% ipython --no-banner

In [1]: import numpy as np

In [2]: np.set_printoptions(precision=2, suppress=True, linewidth=140)

In [3]: W0 = np.loadtxt("case10.csv", delimiter=",")

In [4]: print(W0)
[[ 0.27 -1.   -1.    0.93]
 [-0.83  0.96  0.89 -0.09]
 [-0.74  0.08 -0.56  0.54]
 [-0.83  0.98  0.45  0.18]
 [ 0.95  0.89  0.71 -0.82]
 [ 0.2   1.    0.62 -0.49]
 [ 0.41 -0.92 -0.88  0.35]
 [-0.51 -0.96 -0.66  0.56]
 [-0.69  0.87  0.24  0.18]
 [-0.62  0.99  0.94 -0.42]
 [-0.95  1.    0.78  0.24]
 [ 0.31 -0.35  0.31 -0.21]
 [-0.35  0.99  0.83 -0.4 ]
 [-0.2  -0.52 -0.08  0.15]
 [-0.86 -0.99 -0.96  0.87]
 [-0.59 -0.45  0.83 -0.06]
 [-0.69 -0.89 -0.51  0.56]]

In [5]: rng = np.random.default_rng(1591)

In [6]: lab = rng.permutation(4)

In [7]: other = W0[:, lab] * rng.choice([-1, 1], 4)

In [8]: print(other)
[[-1.   -0.93  0.27 -1.  ]
 [ 0.96  0.09 -0.83  0.89]
 [ 0.08 -0.54 -0.74 -0.56]
 [ 0.98 -0.18 -0.83  0.45]
 [ 0.89  0.82  0.95  0.71]
 [ 1.    0.49  0.2   0.62]
 [-0.92 -0.35  0.41 -0.88]
 [-0.96 -0.56 -0.51 -0.66]
 [ 0.87 -0.18 -0.69  0.24]
 [ 0.99  0.42 -0.62  0.94]
 [ 1.   -0.24 -0.95  0.78]
 [-0.35  0.21  0.31  0.31]
 [ 0.99  0.4  -0.35  0.83]
 [-0.52 -0.15 -0.2  -0.08]
 [-0.99 -0.87 -0.86 -0.96]
 [-0.45  0.06 -0.59  0.83]
 [-0.89 -0.56 -0.69 -0.51]]

In [9]: Uu, _, vt = np.linalg.svd(W0.T @ other)

In [10]: print(lab)
[1 3 0 2]

In [11]: print(np.round(Uu @ vt, 2) + 0)
[[ 0.  0.  1.  0.]
 [ 1.  0.  0.  0.]
 [ 0.  0.  0.  1.]
 [ 0. -1.  0.  0.]]

In [12]: lab = other[:, 0] > np.median(other[:, 0])

In [13]: r0 = other[lab].mean(axis=0) - other[~lab].mean(axis=0)

In [14]: print(r0)
[ 1.63  0.61 -0.1   1.07]

In [15]: print(np.argsort(-np.abs(r0).round(6), kind="stable"))
[0 3 1 2]

In [16]: print(round((((other - other.mean(axis=0)) @ r0 > 0) == lab).mean(), 2))
0.94

In [17]: Q, Rm = np.linalg.qr(W0)

In [18]: print(np.round(Q.T @ Q, 2) + 0)
[[1. 0. 0. 0.]
 [0. 1. 0. 0.]
 [0. 0. 1. 0.]
 [0. 0. 0. 1.]]

In [19]: print(np.abs(np.diag(Rm)))
[2.64 3.49 1.63 0.61]

In [20]: K = np.load("test15.npy")

In [21]: print(K)
[[1.   0.   0.  ]
 [0.5  0.5  0.  ]
 [0.25 0.25 0.5 ]]

In [22]: # triangular: eigenvalues sit on the diagonal

In [23]: C2 = K.T @ K

In [24]: print(C2)
[[1.31 0.31 0.12]
 [0.31 0.31 0.12]
 [0.12 0.12 0.25]]

In [25]: print(round(np.trace(C2), 2), round((K ** 2).sum(), 2))
1.88 1.88

In [26]: w, vecs = np.linalg.eig(K)

In [27]: print(np.sort(np.linalg.eigvals(np.linalg.inv(K))))
[1. 2. 2.]

In [28]: print(np.sort(np.linalg.eigvals(K @ K)))
[0.25 0.25 1.  ]

In [29]: print(K @ vecs[:, 0] - w[0] * vecs[:, 0])
[0. 0. 0.]

In [30]: r0 = np.array([2, 1, 0])

In [31]: other = K + np.outer(r0, np.eye(3)[0])

In [32]: print(round(float(np.linalg.det(other) / np.linalg.det(K)), 2), round(float(1 + np.linalg.solve(K, r0)[0]), 2))
3.0 3.0

In [33]: print(np.linalg.matrix_rank(other - K))
1

In [34]: print(np.linalg.matrix_rank(np.linalg.inv(other) - np.linalg.inv(K), tol=1e-8))
1

In [35]: mat = np.array([[-2, 1, 2, 0],
    ...:     [1, 2, 2, 2],
    ...:     [2, 0, -1, 0],
    ...:     [-2, 2, 2, 1],
    ...:     [0, 2, 1, 1],
    ...:     [2, -1, 2, 0]])

In [36]: mat[-1] = mat[0] + 3 * mat[1]

In [37]: print(mat)
[[-2  1  2  0]
 [ 1  2  2  2]
 [ 2  0 -1  0]
 [-2  2  2  1]
 [ 0  2  1  1]
 [ 1  7  8  6]]

In [38]: # row 5 dominates

In [39]: vec = np.array([3, 3, 3, -1])

In [40]: print(mat @ np.eye(4)[0])
[-2.  1.  2. -2.  0.  1.]

In [41]: print(mat * vec)
[[-6  3  6  0]
 [ 3  6  6 -2]
 [ 6  0 -3  0]
 [-6  6  6 -1]
 [ 0  6  3 -1]
 [ 3 21 24 -6]]

In [42]: print(mat @ (2 * vec))
[ 6 26  6 10 16 84]

In [43]: print(np.linalg.norm(mat @ vec) <= np.linalg.norm(mat, 2) * np.linalg.norm(vec) + 1e-9)
True

In [44]: print(np.einsum("ij,j->i", mat, vec))
[ 3 13  3  5  8 42]

In [45]: lab = rng.permutation(4)

In [46]: other = mat[:, lab] * rng.choice([-1, 1], 4)

In [47]: print(other)
[[ 2 -2 -1  0]
 [ 2  1 -2  2]
 [-1  2  0  0]
 [ 2 -2 -2  1]
 [ 1  0 -2  1]
 [ 8  1 -7  6]]

In [48]: Uu, _, vt = np.linalg.svd(mat.T @ other)

In [49]: print(lab)
[2 0 1 3]

In [50]: other = np.array([[1, -4], [3, 1], [5, -2], [-3, 5]])

In [51]: print(other.T @ mat.T)
[[11 11 -3 11  8 44]
 [ 5  4 -6 11  5 17]]

In [52]: print(mat @ other)
[[11  5]
 [11  4]
 [-3 -6]
 [11 11]
 [ 8  5]
 [44 17]]

In [53]: print(np.einsum("ij->j", mat))
[ 0 14 14 10]

In [54]: print(np.linalg.matrix_rank(mat @ other))
2

In [55]: M = np.load("a.npy")

In [56]: print(M)
[[ 0.05 -8.    4.  ]
 [-1.   -5.95 -7.  ]
 [ 0.   -8.    4.05]]

In [57]: w, vecs = np.linalg.eig(M)

In [58]: print(w)
[-10.38   0.05   8.48]

In [59]: print(round(np.log10(np.linalg.cond(M))))
3

In [60]: print(round(float(np.linalg.norm(M, 2) / np.linalg.norm(M)), 2))
0.83

In [61]: print(np.linalg.matrix_rank(M, rtol=0.1))
2

In [62]: print(np.abs(np.linalg.svd(M)[2][-1]))
[0.99 0.05 0.1 ]

In [63]: print([round(float(x), 2) for x in np.linalg.svd(M, compute_uv=False)[:3]])
[13.01, 8.74, 0.04]

In [64]: hat = W0 @ np.linalg.solve(W0.T @ W0, W0.T)

In [65]: print(round(float(np.trace(hat)), 2))
4.0

In [66]: print(np.allclose(hat @ hat, hat))
True

In [67]: r0 = np.array([-5, -2, -1, 4, 4])

In [68]: F = np.array([np.roll(r0, i) for i in range(5)])

In [69]: print(F)
[[-5 -2 -1  4  4]
 [ 4 -5 -2 -1  4]
 [ 4  4 -5 -2 -1]
 [-1  4  4 -5 -2]
 [-2 -1  4  4 -5]]

In [70]: # looks like rank 4

In [71]: other = F + rng.integers(-2, 3, (5, 4)) @ rng.integers(-2, 3, (4, 5))

In [72]: print(other)
[[ -4  -2  -3   3   3]
 [  5  -2   2  -5   4]
 [  5   4  -7   3   4]
 [ -7  -1  10 -10 -11]
 [ -6  -3   6   6  -7]]

In [73]: print(np.linalg.matrix_rank(other - F, tol=1e-8))
4

In [74]: print(other - F)
[[ 1  0 -2 -1 -1]
 [ 1  3  4 -4  0]
 [ 1  0 -2  5  5]
 [-6 -5  6 -5 -9]
 [-4 -2  2  2 -2]]

In [75]: print(np.abs(other - F).sum(axis=1))
[ 5 12 13 31 12]

In [76]: print(np.round(np.linalg.svd(other - F, compute_uv=False), 2) + 0)
[16.13  7.65  4.34  1.23  0.  ]

In [77]: print(F @ np.ones(5))
[0. 0. 0. 0. 0.]

In [78]: print(np.sort(np.abs(np.fft.fft(F[0]))), np.round(np.sort(np.linalg.svd(F, compute_uv=False)), 2) + 0)
[ 0.    5.82  5.82 11.   11.  ] [ 0.    5.82  5.82 11.   11.  ]

In [79]: print(np.allclose(F @ F.T, F.T @ F))
True

In [80]: print(F @ (-1.0) ** np.arange(5))
[-4. 12. -4.  2. -6.]

In [81]: hat = np.triu(np.array([[1, -2, 3, 5, 1],
    ...:     [0, -2, 3, -4, -3],
    ...:     [-1, -1, 3, 4, 4],
    ...:     [-1, 4, 0, -2, 4],
    ...:     [-3, -4, 1, -3, 1]]), 1) + np.eye(5)

In [82]: other = hat @ F @ np.linalg.inv(hat)

In [83]: print(round(np.linalg.det(other), 2))
-0.0

In [84]: print(np.linalg.matrix_rank(other))
4

In [85]: print(np.round(np.poly(other), 2) + 0)
[   1.   25.  310. 1840. 4105.    0.]

In [86]: print(hat @ F - F @ hat)
[[ -3.  31.  34.  -4. -39.]
 [ 22.   7. -40. -30.  13.]
 [-12.  20.   8.  12.   8.]
 [ -8.  -6.   7.  21.  -3.]
 [  0.  -4.   9. -10. -33.]]
